% ipython --no-banner

In [1]: import numpy as np

In [2]: from numpy import linalg as LA

In [3]: np.set_printoptions(suppress=True, linewidth=100)

In [4]: def rnd(a):
   ...:     return np.round(a, 2) + 0
   ...: 

In [5]: mat, _ = LA.qr(np.array([[-0.1, -0.9, 0.5, -2.0],
   ...:     [-0.7, -0.4, 0.8, -0.5],
   ...:     [0.4, 0.2, 1.5, -0.7],
   ...:     [0.8, -0.6, -2.0, -1.5]]))

In [6]: print(rnd(mat))
[[-0.09  0.77 -0.38 -0.5 ]
 [-0.61  0.36 -0.07  0.7 ]
 [ 0.35 -0.18 -0.86  0.32]
 [ 0.7   0.5   0.33  0.39]]

In [7]: # columns are unit length and at right angles

In [8]: print(rnd(mat[:, 1] @ mat[:, 2]))
0.0

In [9]: F = np.array([[2, 0, -1, 3],
   ...:     [3, 2, 2, 1],
   ...:     [0, 3, 2, -1],
   ...:     [-1, -3, 2, -2],
   ...:     [2, 1, -3, 3],
   ...:     [1, 0, 3, 1],
   ...:     [2, -2, -1, -3],
   ...:     [1, -1, 1, 2],
   ...:     [0, -1, -1, -1]])

In [10]: print(F)
[[ 2  0 -1  3]
 [ 3  2  2  1]
 [ 0  3  2 -1]
 [-1 -3  2 -2]
 [ 2  1 -3  3]
 [ 1  0  3  1]
 [ 2 -2 -1 -3]
 [ 1 -1  1  2]
 [ 0 -1 -1 -1]]

In [11]: P = F @ LA.solve(F.T @ F, F.T)

In [12]: print(rnd(LA.eigvalsh(P)))
[0. 0. 0. 0. 0. 1. 1. 1. 1.]

In [13]: print(np.trace(P))
4.0

In [14]: print(LA.matrix_rank(np.eye(9) - P))
5

In [15]: print(rnd(P @ F[:, 0]))
[ 2.  3.  0. -1.  2.  1.  2.  1.  0.]

In [16]: print(np.allclose(P @ P, P))
True

In [17]: Y = np.c_[F[:, :3] @ np.array([[-2, -1, 0], [2, 2, -1], [-2, -2, -1]]), np.array([3, -3, -2, -3, 3, 1, 2, -1, -2])]

In [18]: print(Y)
[[-2  0  1  3]
 [-6 -3 -4 -3]
 [ 2  2 -5 -2]
 [-8 -9  1 -3]
 [ 4  6  2  3]
 [-8 -7 -3  1]
 [-6 -4  3  2]
 [-6 -5  0 -1]
 [ 0  0  2 -2]]

In [19]: print(rnd(LA.lstsq(F, Y[:, 0])[0]))
[-2.  2. -2.  0.]

In [20]: print(rnd(LA.norm(Y - F @ LA.lstsq(F, Y)[0], axis=0)))
[0.   0.   0.   4.95]

In [21]: print(rnd(LA.norm(LA.qr(F)[0].T @ Y, axis=0) ** 2 / ((Y ** 2).sum(axis=0) + 1e-12)))
[1.   1.   1.   0.51]
